% ipython --no-banner

In [1]: import numpy as np

In [2]: import numpy.linalg as la

In [3]: np.set_printoptions(suppress=True, linewidth=200)

In [4]: W0 = np.array([[1.2, -3.0, 1.4, -0.1],
   ...:     [0.6, -9.5, -1.9, -0.6],
   ...:     [-1.0, 2.0, 1.6, 0.1],
   ...:     [0.7, -6.0, -0.5, -0.1]])

In [5]: hat = np.triu(np.array([[2, 2, -2, -2], [0, 1, 0, -1], [-2, 0, -1, 0], [2, -1, -1, -2]]), 1) + np.eye(4)

In [6]: A2 = hat @ W0 @ la.inv(hat)

In [7]: np.round(np.trace(A2), 1), np.round(np.trace(W0), 1)
Out[7]: (np.float64(-6.8), np.float64(-6.8))

In [8]: A2.round(1)
Out[8]: 
array([[  3. , -20. ,   1.4, -15.3],
       [ -0.1,  -3.3,  -1.6,  -4. ],
       [ -1. ,   4. ,  -0.4,   2.1],
       [  0.7,  -7.4,   0.9,  -6.1]])

In [9]: ang = np.radians(90)

In [10]: r_ = np.eye(4)

In [11]: r_[0, 0] = r_[2, 2] = np.cos(ang)

In [12]: r_[0, 2], r_[2, 0] = -np.sin(ang), np.sin(ang)

In [13]: r_.round(1) + 0
Out[13]: 
array([[ 0.,  0., -1.,  0.],
       [ 0.,  1.,  0.,  0.],
       [ 1.,  0.,  0.,  0.],
       [ 0.,  0.,  0.,  1.]])

In [14]: A2 = W0 @ r_.T

In [15]: np.allclose(la.norm(W0, axis=1), la.norm(A2, axis=1))
Out[15]: True

In [16]: np.allclose(W0 @ W0.T, A2 @ A2.T)
Out[16]: True

In [17]: A2.round(1)
Out[17]: 
array([[-1.4, -3. ,  1.2, -0.1],
       [ 1.9, -9.5,  0.6, -0.6],
       [-1.6,  2. , -1. ,  0.1],
       [ 0.5, -6. ,  0.7, -0.1]])

In [18]: np.round(la.det(r_), 1), np.trace(r_)
Out[18]: (np.float64(1.0), np.float64(2.0))

In [19]: np.round(la.svd(W0, compute_uv=False), 1), np.round(la.svd(A2, compute_uv=False), 1)
Out[19]: (array([12. ,  2.4,  1.2,  0.2]), array([12. ,  2.4,  1.2,  0.2]))

In [20]: la.norm(A2, axis=1).argmax()
Out[20]: np.int64(1)

In [21]: round(float(A2[3] @ A2[2]), 1)
Out[21]: -13.5

In [22]: round(la.norm(A2[3] - A2[2]), 1)
Out[22]: np.float64(8.4)

In [23]: O, evecs = la.qr(W0[:, :1])[0], la.qr(W0[:, 1:])[0]

In [24]: sigma = la.svd(O.T @ evecs, compute_uv=False)

In [25]: round(la.norm(O @ O.T - evecs @ evecs.T, 2), 1)
Out[25]: np.float64(1.0)

In [26]: O, _ = la.qr(np.array([[-0.7, -0.1, -0.7], [0.6, -0.7, -0.2], [1.2, 0.0, 0.4]]))

In [27]: evecs, _ = la.qr(np.array([[0.2, 0.5, -0.4], [-1.6, 0.1, 0.8], [-0.5, 0.2, 0.2]]))

In [28]: sigma = 10 * 0.9 ** np.arange(3)

In [29]: mat = O[:, :3] * sigma @ evecs[:3]

In [30]: mat.round(1)
Out[30]: 
array([[-0.1,  2.3,  8.3],
       [-8.5, -3.3,  0.6],
       [ 2.7, -9. ,  0.8]])

In [31]: t3 = np.stack([mat, -2 * mat, mat[::-1]])

In [32]: np.round(la.norm(t3, axis=(1, 2)), 1)
Out[32]: array([15.7, 31.4, 15.7])

In [33]: la.matrix_rank(t3)
Out[33]: array([3, 3, 3])

In [34]: t3.shape
Out[34]: (3, 3, 3)

In [35]: mat.shape
Out[35]: (3, 3)

In [36]: np.count_nonzero(mat)
Out[36]: np.int64(9)

In [37]: np.round(mat.sum(axis=1), 1)
Out[37]: array([ 10.5, -11.2,  -5.4])

In [38]: np.round(la.svd(mat, compute_uv=False), 1)
Out[38]: array([10. ,  9. ,  8.1])

In [39]: np.round(mat.sum(axis=0), 1)
Out[39]: array([ -5.9, -10. ,   9.7])

In [40]: f, g = mat[1], mat[0]

In [41]: np.round(f @ f, 1)
Out[41]: np.float64(83.8)

In [42]: np.round(f @ g, 1)
Out[42]: np.float64(-2.0)

In [43]: p = (f @ g) / (f @ f) * f

In [44]: round(float((g - p) @ f), 1)
Out[44]: 0.0

In [45]: p.round(1) + 0
Out[45]: array([0.2, 0.1, 0. ])

In [46]: round(la.norm(f + g) ** 2 + la.norm(f - g) ** 2, 1)
Out[46]: np.float64(316.4)

In [47]: O = mat.astype(float).copy()

In [48]: for j in range(3):
    ...:     O[:, j] -= O[:, :j] @ (O[:, :j].T @ O[:, j])
    ...:     O[:, j] /= la.norm(O[:, j])
    ...: 

In [49]: np.round(O.T @ O, 1) + 0
Out[49]: 
array([[1., 0., 0.],
       [0., 1., 0.],
       [0., 0., 1.]])

In [50]: J = np.load("case9.npy")

In [51]: J
Out[51]: 
array([[ 0,  1,  0,  1,  0,  1],
       [ 2,  2,  2,  2,  2,  2],
       [ 1, -1,  1, -1,  1, -1],
       [ 0,  1,  0,  1,  0,  1],
       [ 2,  2,  2,  2,  2,  2],
       [ 1, -1,  1, -1,  1, -1]])

In [52]: A2 = np.array([[-1, -3], [2, -6], [7, 7], [3, 6], [9, -7], [-1, 7]])

In [53]: np.einsum("ij->j", J)
Out[53]: array([6, 4, 6, 4, 6, 4])

In [54]: np.einsum("ik,kj->ij", J, A2)
Out[54]: 
array([[  4,   7],
       [ 38,   8],
       [ 11, -10],
       [  4,   7],
       [ 38,   8],
       [ 11, -10]])

In [55]: A2.T @ J.T
Out[55]: 
array([[  4,  38,  11,   4,  38,  11],
       [  7,   8, -10,   7,   8, -10]])

In [56]: np.vstack([J, A2.T]).shape
Out[56]: (8, 6)

In [57]: rk = la.matrix_rank(J)

In [58]: rk
Out[58]: np.int64(2)

In [59]: N = la.svd(J)[2][rk:].T

In [60]: np.round(J @ N, 1) + 0
Out[60]: 
array([[0., 0., 0., 0.],
       [0., 0., 0., 0.],
       [0., 0., 0., 0.],
       [0., 0., 0., 0.],
       [0., 0., 0., 0.],
       [0., 0., 0., 0.]])

In [61]: np.round(N @ N.T, 1) + 0
Out[61]: 
array([[ 0.7,  0. , -0.3,  0. , -0.3,  0. ],
       [ 0. ,  0.7,  0. , -0.3,  0. , -0.3],
       [-0.3,  0. ,  0.7,  0. , -0.3,  0. ],
       [ 0. , -0.3,  0. ,  0.7,  0. , -0.3],
       [-0.3,  0. , -0.3,  0. ,  0.7,  0. ],
       [ 0. , -0.3,  0. , -0.3,  0. ,  0.7]])

In [62]: la.matrix_rank(J.T @ J), la.matrix_rank(J @ J.T)
Out[62]: (np.int64(2), np.int64(2))

In [63]: np.allclose(J @ N, 0)
Out[63]: True

In [64]: [int(la.matrix_rank(np.delete(J, i, axis=0))) for i in range(6)]
Out[64]: [2, 2, 2, 2, 2, 2]

In [65]: m1 = np.loadtxt("data.csv", delimiter=",")

In [66]: m1
Out[66]: 
array([[0., 0., 0., 0., 0.],
       [0., 2., 0., 0., 0.],
       [0., 0., 0., 0., 0.],
       [0., 0., 0., 0., 1.]])

In [67]: np.allclose(m1[:-1].T @ la.lstsq(m1[:-1].T, m1[-1])[0], m1[-1])
Out[67]: False

In [68]: round(np.trace(la.pinv(m1) @ m1), 1)
Out[68]: np.float64(2.0)

In [69]: def softmax(z):
    ...:     e = np.exp(z - z.max(axis=-1, keepdims=True))
    ...:     return e / e.sum(axis=-1, keepdims=True)
    ...: 

In [70]: np.round(softmax(10 * m1[1]), 1) + 0
Out[70]: array([0., 1., 0., 0., 0.])

In [71]: np.round(softmax(m1[1] + 5), 1)
Out[71]: array([0.1, 0.6, 0.1, 0.1, 0.1])

In [72]: np.round(softmax(m1).sum(axis=1), 1)
Out[72]: array([1., 1., 1., 1.])

In [73]: att = m1 @ m1.T / np.sqrt(5)

In [74]: np.round(softmax(att)[1] @ m1, 1)
Out[74]: array([0. , 1.3, 0. , 0. , 0.1])

In [75]: softmax(att).round(6).argmax(axis=1)
Out[75]: array([0, 1, 0, 3])

In [76]: np.round(la.svd(m1, compute_uv=False), 1)
Out[76]: array([2., 1., 0., 0.])

In [77]: m1.T @ m1
Out[77]: 
array([[0., 0., 0., 0., 0.],
       [0., 4., 0., 0., 0.],
       [0., 0., 0., 0., 0.],
       [0., 0., 0., 0., 0.],
       [0., 0., 0., 0., 1.]])

In [78]: m1[:, 0] @ m1[:, 3]
Out[78]: np.float64(0.0)

In [79]: m1 @ m1.T
Out[79]: 
array([[0., 0., 0., 0.],
       [0., 4., 0., 0.],
       [0., 0., 0., 0.],
       [0., 0., 0., 1.]])

In [80]: f = np.array([0, 2, 9])

In [81]: np.correlate(m1[3], m1[1], "full")
Out[81]: array([0., 0., 0., 0., 0., 0., 0., 2., 0.])

In [82]: np.convolve(m1[3], f)
Out[82]: array([0., 0., 0., 0., 0., 2., 9.])

In [83]: np.cross(m1[3, :3], m1[1, :3])
Out[83]: array([0., 0., 0.])

In [84]: f = np.array([0, 5, 2, 5])

In [85]: g = np.array([0, 2, 1, -3, 1])

In [86]: feats = f[:, None] + g[None, :]

In [87]: feats
Out[87]: 
array([[ 0,  2,  1, -3,  1],
       [ 5,  7,  6,  2,  6],
       [ 2,  4,  3, -1,  3],
       [ 5,  7,  6,  2,  6]])

In [88]: la.cond(feats) > 100
Out[88]: np.True_

In [89]: x = np.array([5, -1, 5, -4])

In [90]: target = W0 @ x

In [91]: target.round(1)
Out[91]: array([16.4,  5.4,  0.6,  7.4])

In [92]: np.round(la.solve(W0, target + W0[:, 0]), 1)
Out[92]: array([ 6., -1.,  5., -4.])

In [93]: np.round(la.solve(W0.T, W0[1]), 1) + 0
Out[93]: array([0., 1., 0., 0.])

In [94]: np.round(la.solve(W0, 4 * target), 1)
Out[94]: array([ 20.,  -4.,  20., -16.])

In [95]: F = np.load("arr.npy")

In [96]: F
Out[96]: 
array([[-8,  1, -1, -9],
       [ 1,  1,  8,  4],
       [ 5,  9,  8, -7],
       [-1, -3, -9,  4]])

In [97]: round(float(la.norm(F[0], 1)), 1), round(la.norm(F[0], np.inf), 1)
Out[97]: (19.0, np.float64(9.0))

In [98]: la.norm(F, axis=1).argmax()
Out[98]: np.int64(2)

In [99]: x = np.array([3, 3, 3, 0])

In [100]: target = F @ x

In [101]: target
Out[101]: array([-24,  30,  66, -39])

In [102]: np.round(la.solve(F, 5 * target), 1) + 0
Out[102]: array([15., 15., 15.,  0.])

In [103]: np.round(la.solve(F, target + F[:, 2]), 1) + 0
Out[103]: array([3., 3., 4., 0.])

In [104]: np.round(la.solve(F, F[:, 3]), 1)
Out[104]: array([-0.,  0.,  0.,  1.])

In [105]: np.round(la.solve(F, target), 1) + 0
Out[105]: array([3., 3., 3., 0.])

In [106]: F.ravel(order="F")
Out[106]: array([-8,  1,  5, -1,  1,  1,  9, -3, -1,  8,  8, -9, -9,  4, -7,  4])

In [107]: F.reshape(-1, 2)
Out[107]: 
array([[-8,  1],
       [-1, -9],
       [ 1,  1],
       [ 8,  4],
       [ 5,  9],
       [ 8, -7],
       [-1, -3],
       [-9,  4]])

In [108]: F.reshape(2, -1)
Out[108]: 
array([[-8,  1, -1, -9,  1,  1,  8,  4],
       [ 5,  9,  8, -7, -1, -3, -9,  4]])

In [109]: t3 = F.reshape(4, 2, -1)

In [110]: np.einsum("ihd,jhd->hij", t3, t3).shape
Out[110]: (2, 4, 4)

In [111]: np.einsum("ihd,ihd->ih", t3, t3)
Out[111]: 
array([[ 65,  82],
       [  2,  80],
       [106, 113],
       [ 10,  97]])

In [112]: t3.sum(axis=1)
Out[112]: 
array([[ -9,  -8],
       [  9,   5],
       [ 13,   2],
       [-10,   1]])

In [113]: np.swapaxes(t3, 1, 2)[2]
Out[113]: 
array([[ 5,  8],
       [ 9, -7]])

In [114]: t3.shape
Out[114]: (4, 2, 2)

In [115]: t3[:, 0]
Out[115]: 
array([[-8,  1],
       [ 1,  1],
       [ 5,  9],
       [-1, -3]])

In [116]: t3.transpose(1, 0, 2)
Out[116]: 
array([[[-8,  1],
        [ 1,  1],
        [ 5,  9],
        [-1, -3]],

       [[-1, -9],
        [ 8,  4],
        [ 8, -7],
        [-9,  4]]])

In [117]: sigma = 5 * 0.7 ** np.arange(3)

In [118]: O, _ = la.qr(np.array([[0.6, 1.0, 0.1], [-1.1, 0.8, 0.0], [-0.4, -0.9, -0.5]]))

In [119]: rng = np.random.default_rng(62)

In [120]: K = rng.normal(size=(11, 3)) * sigma @ O

In [121]: K.round(1)
Out[121]: 
array([[-2.3,  5.3, -4.5],
       [-1.9,  2.7, -2.1],
       [-6.4,  3. , -3.5],
       [-2.9,  2.1, -1.6],
       [-6.2, -2.3,  3.9],
       [-2.4, -0.9,  1.2],
       [-1.1,  4.3,  7.2],
       [ 1.7, -1.7,  2. ],
       [ 4.8,  3. , -5.6],
       [-0.3, -3.2,  4. ],
       [-0.1,  3.1, -3.2]])

In [122]: x = np.array([8, 4, 5])

In [123]: target = K @ x

In [124]: c, lr = np.zeros(3), 1 / la.norm(K, 2) ** 2

In [125]: for i in range(250):
     ...:     c -= lr * K.T @ (K @ c - target)
     ...:     if i % 50 == 0: print(i, round(la.norm(K @ c - target), 1))
     ...: 
0 51.6
50 0.0
100 0.0
150 0.0
200 0.0

In [126]: round(la.cond(K), 1)
Out[126]: np.float64(2.0)
